$ ipython --no-banner

In [1]: import numpy as np

In [2]: np.set_printoptions(precision=1, suppress=True, linewidth=160, legacy="1.25")

In [3]: tidy = lambda a: np.round(a, 1) + 0

In [4]: W0 = np.loadtxt("data.csv", delimiter=",")

In [5]: print(tidy(W0))
[[-0.4  0.9]
 [ 0.9  0.4]]

In [6]: print(np.all(np.linalg.eigvalsh(W0) > 0))
False

In [7]: w, evecs = np.linalg.eig(W0)

In [8]: print(tidy(np.sort(np.linalg.eigvals(np.linalg.inv(W0)))))
[-1.  1.]

In [9]: rng = np.random.default_rng(629861)

In [10]: ang = np.sort(rng.uniform(-2, 2, 22))

In [11]: mat = np.c_[ang, ang ** 2, ang ** 3] @ np.array([[-5, 2, -4], [2, -4, -3], [-5, 1, -2]])

In [12]: print(tidy(mat))
[[ 57.8 -27.9  12. ]
 [ 33.2 -17.4   6.8]
 [ 23.9 -13.    5.1]
 [ 18.9 -10.6   4.2]
 [ 16.3  -9.3   3.7]
 [ 15.6  -8.9   3.6]
 [ 11.8  -6.9   3. ]
 [  8.   -4.8   2.3]
 [  7.9  -4.7   2.3]
 [  7.   -4.2   2.2]
 [  6.6  -4.    2.1]
 [  3.4  -2.    1.5]
 [  1.5  -0.8   0.8]
 [  0.7  -0.3   0.5]
 [ -0.2   0.1  -0.1]
 [ -0.8   0.2  -0.8]
 [ -1.3   0.3  -1.3]
 [ -3.6  -0.1  -4.2]
 [ -6.1  -0.6  -7.1]
 [-19.7  -2.6 -19.4]
 [-20.7  -2.7 -20.2]
 [-24.6  -3.  -23.2]]

In [13]: dist = np.linalg.norm(mat[:, None] - mat[None], axis=-1)

In [14]: print(dist.shape)
(22, 22)

In [15]: print(dist.mean(axis=1).argmax())
0

In [16]: print(tidy(dist[:5, :5]))
[[ 0.  27.2 37.6 43.2 46.2]
 [27.2  0.  10.4 16.  19. ]
 [37.6 10.4  0.   5.6  8.6]
 [43.2 16.   5.6  0.   3. ]
 [46.2 19.   8.6  3.   0. ]]

In [17]: print(np.unravel_index(dist.round(6).argmax(), dist.shape))
(0, 21)

In [18]: print(np.linalg.matrix_rank(dist ** 2))
5

In [19]: x0 = np.array([3, 1, -2])

In [20]: y = mat @ x0

In [21]: print(tidy(np.linalg.lstsq(mat, y)[0]))
[ 3.  1. -2.]

In [22]: print(tidy(np.linalg.pinv(mat) @ mat))
[[1. 0. 0.]
 [0. 1. 0.]
 [0. 0. 1.]]

In [23]: print(tidy(np.linalg.solve(mat.T @ mat, mat.T @ y)))
[ 3.  1. -2.]

In [24]: y = y + 0.1 * rng.normal(size=22)

In [25]: print(tidy(y))
[121.4  68.4  48.7  37.9  31.9  30.6  22.6  14.6  14.5  12.6  12.    5.4   2.    0.7  -0.2  -0.7  -0.8  -2.4  -5.  -23.  -24.6 -30.3]

In [26]: c, *_ = np.linalg.lstsq(mat, y)

In [27]: print(tidy(np.linalg.norm(y - mat @ c)))
0.5

In [28]: print(tidy(mat.T @ (y - mat @ c)))
[0. 0. 0.]

In [29]: K = np.load("sample8.npy")

In [30]: print(K)
[[ 0  0  0]
 [ 0  0  0]
 [-3  2  0]
 [ 0  0 -1]]

In [31]: print(np.count_nonzero(K))
3

In [32]: print(np.linalg.matrix_rank(K))
2

In [33]: print(K.sum(axis=1))
[ 0  0 -1 -1]

In [34]: print(tidy(np.linalg.norm(K)))
3.7

In [35]: print(tidy(np.linalg.svd(K, compute_uv=False)))
[3.6 1.  0. ]

In [36]: f = np.array([2, 1])

In [37]: print(np.cross(K[2, :3], K[3, :3]))
[-2 -3  0]

In [38]: A = np.load("out12.npy")

In [39]: print(A)
[[1 0 0]
 [0 0 1]
 [0 1 0]]

In [40]: print(A @ np.ones(3))
[1. 1. 1.]

In [41]: print(np.linalg.matrix_power(A, 2))
[[1 0 0]
 [0 1 0]
 [0 0 1]]

In [42]: print(A.sum(axis=1))
[1 1 1]

In [43]: print(tidy(np.sort(np.abs(np.linalg.eigvals(A)))[::-1]))
[1. 1. 1.]

In [44]: print(np.linalg.matrix_power(A, 100))
[[1 0 0]
 [0 1 0]
 [0 0 1]]

In [45]: p = np.eye(3)[0]

In [46]: for _ in range(3):
    ...:     p = p @ A
    ...:     print(p.round(1))
    ...: 
[1. 0. 0.]
[1. 0. 0.]
[1. 0. 0.]

In [47]: x0 = np.array([3, -1, -1])

In [48]: y = A @ x0

In [49]: c, lr = np.zeros(3), 1 / np.linalg.norm(A, 2) ** 2

In [50]: for i in range(300):
    ...:     c -= lr * A.T @ (A @ c - y)
    ...:     if i % 50 == 0: print(i, round(np.linalg.norm(A @ c - y), 1))
    ...: 
0 0.0
50 0.0
100 0.0
150 0.0
200 0.0
250 0.0

In [51]: print(c)
[ 3. -1. -1.]

In [52]: print(tidy(np.linalg.det(A)))
-1.0

In [53]: print(np.flatnonzero(np.linalg.matrix_power((A != 0) + (A.T != 0) + np.eye(3), 3)[1]))
[1 2]

In [54]: print((A != 0).astype(int))
[[1 0 0]
 [0 0 1]
 [0 1 0]]

In [55]: print((np.linalg.matrix_power((A != 0) + (A.T != 0) + np.eye(3), 3) > 0).astype(int))
[[1 0 0]
 [0 1 1]
 [0 1 1]]

In [56]: G = A.T @ A

In [57]: print((A @ A.T).shape)
(3, 3)

In [58]: print(G)
[[1 0 0]
 [0 1 0]
 [0 0 1]]

In [59]: w, evecs = np.linalg.eigh(A)

In [60]: print(tidy(evecs.T @ evecs))
[[1. 0. 0.]
 [0. 1. 0.]
 [0. 0. 1.]]

In [61]: print(np.unique(w.round(6) + 0, return_counts=True)[1])
[1 2]

In [62]: E = np.loadtxt("block7.csv", delimiter=",")

In [63]: print(tidy(E))
[[-0.5 -2.4  2.1 -2.5]
 [-1.3 -2.6  0.1  2.8]
 [-3.6  1.6  0.6 -0.3]
 [ 1.   1.2  3.4  1.5]]

In [64]: x0 = np.array([0, -2, 0, -5])

In [65]: y = E @ x0

In [66]: print(tidy(y))
[17.  -8.7 -1.8 -9.8]

In [67]: print(tidy(np.linalg.solve(E.T, E[3])))
[0. 0. 0. 1.]

In [68]: print(tidy(np.linalg.solve(E, E[:, 1])))
[0. 1. 0. 0.]

In [69]: print(tidy(np.linalg.solve(E, y)))
[ 0. -2.  0. -5.]

In [70]: J = np.array([[1, 1, 1, 1, 1, 1],
    ...:     [1, 2, 1, 2, 1, 2],
    ...:     [0, 0, 0, 0, 0, 0],
    ...:     [1, 1, 1, 1, 1, 1],
    ...:     [1, 2, 1, 2, 1, 2],
    ...:     [0, 0, 0, 0, 0, 0]])

In [71]: U, sv, VT = np.linalg.svd(J)

In [72]: evecs = VT[:(sv > 1e-8).sum()]

In [73]: x0 = J[2] + -3 * J[4] + rng.integers(2) * np.eye(6)[5]

In [74]: print(x0)
[-3. -6. -3. -6. -3. -5.]

In [75]: print(np.allclose(evecs.T @ evecs @ x0, x0))
False

In [76]: labels = rng.permutation(6)

In [77]: print(labels)
[2 1 0 4 5 3]

In [78]: out = J[labels][:, labels]

In [79]: print(tidy(np.sort(np.abs(np.linalg.eigvals(out)))))
[0. 0. 0. 0. 0. 5.]

In [80]: print(np.trace(out))
5

In [81]: print(tidy(np.linalg.det(out)), tidy(np.linalg.det(J[labels])))
0.0 0.0

In [82]: print(out)
[[0 0 0 0 0 0]
 [1 2 1 1 2 2]
 [1 1 1 1 1 1]
 [1 2 1 1 2 2]
 [0 0 0 0 0 0]
 [1 1 1 1 1 1]]

In [83]: M = np.loadtxt("arr.csv", delimiter=",")

In [84]: print(tidy(M))
[[-4.  -1.1  1.8]
 [ 1.3  0.6 -0.5]
 [ 2.4 -0.5 -1.6]]

In [85]: print(np.linalg.lstsq(M[:-1].T, M[-1])[2])
2

In [86]: print(np.allclose(M[:-1].T @ np.linalg.lstsq(M[:-1].T, M[-1])[0], M[-1]))
True

In [87]: U, sv, VT = np.linalg.svd(M)

In [88]: print(np.argmax(sv[:-1] / (sv[1:] + 1e-6)) + 1)
2

In [89]: print(tidy(sv))
[5.5 1.1 0. ]

In [90]: out = U[:, :2] @ np.diag(sv[:2]) @ VT[:2]

In [91]: print(tidy(out))
[[-4.  -1.1  1.8]
 [ 1.3  0.6 -0.5]
 [ 2.4 -0.5 -1.6]]

In [92]: print(tidy(np.linalg.norm(M - out) / np.linalg.norm(M)))
0.0

In [93]: T = np.stack([out, 4 * out, out[::-1]])

In [94]: print(tidy(np.einsum("bij,cij->bc", T, T)))
[[ 31.  124.1 -21.4]
 [124.1 496.5 -85.5]
 [-21.4 -85.5  31. ]]

In [95]: print(T.shape)
(3, 3, 3)

In [96]: print(tidy(T.sum(axis=0)))
[[-17.5  -6.1   7.2]
 [  7.9   3.4  -3. ]
 [  8.1  -3.5  -6.1]]

In [97]: print(tidy(np.linalg.det(T)))
[0. 0. 0.]

In [98]: print(np.linalg.matrix_rank(T))
[2 2 2]

In [99]: print(tidy(np.linalg.det(M[::-1])))
0.0

In [100]: print(tidy(np.linalg.det(2 * M)), tidy(np.linalg.det(M)))
0.0 0.0

In [101]: print(tidy(np.linalg.eigvals(M).sum().real))
-5.0

In [102]: print(np.einsum("ii->", M))
-5.0

In [103]: print(tidy(np.linalg.eigvals(M)))
[-5.  0.  0.]

In [104]: out = np.array([[-2, -2, 0], [1, -3, -1], [5, -3, -5]])

In [105]: feats = np.triu(out, 1)

In [106]: print(feats)
[[ 0 -2  0]
 [ 0  0 -1]
 [ 0  0  0]]

In [107]: G = feats.T @ feats

In [108]: print(tidy(np.linalg.eigvalsh(G)[::-1]))
[4. 1. 0.]

In [109]: print(np.trace(G), (feats ** 2).sum())
5 5

In [110]: print((feats @ feats.T).shape)
(3, 3)

In [111]: print(np.diag(G))
[0 4 1]

In [112]: print(G)
[[0 0 0]
 [0 4 0]
 [0 0 1]]

In [113]: U, sv, VT = np.linalg.svd(feats)

In [114]: evecs = VT[:(sv > 1e-8).sum()]

In [115]: x0 = feats[0] + 4 * feats[2] + rng.integers(2) * np.eye(3)[1]

In [116]: print(x0)
[ 0. -1.  0.]

In [117]: print(np.diag(evecs.T @ evecs))
[0. 1. 1.]

In [118]: print(np.linalg.matrix_rank(np.vstack([feats, x0])))
2

In [119]: print(tidy(np.linalg.norm(x0 - evecs.T @ evecs @ x0)))
0.0

In [120]: print(evecs.T @ evecs)
[[0. 0. 0.]
 [0. 1. 0.]
 [0. 0. 1.]]

In [121]: f = np.array([-2, -4])

In [122]: print(np.cross(feats[1, :3], feats[0, :3]))
[-2  0  0]

In [123]: print(np.array([np.convolve(row, f, "same") for row in feats]))
[[0 4 8]
 [0 0 2]
 [0 0 0]]

In [124]: print(np.correlate(feats[1], feats[0], "full"))
[0 0 0 2 0]

In [125]: print(np.polyval(f, feats[1]))
[-4 -4 -2]
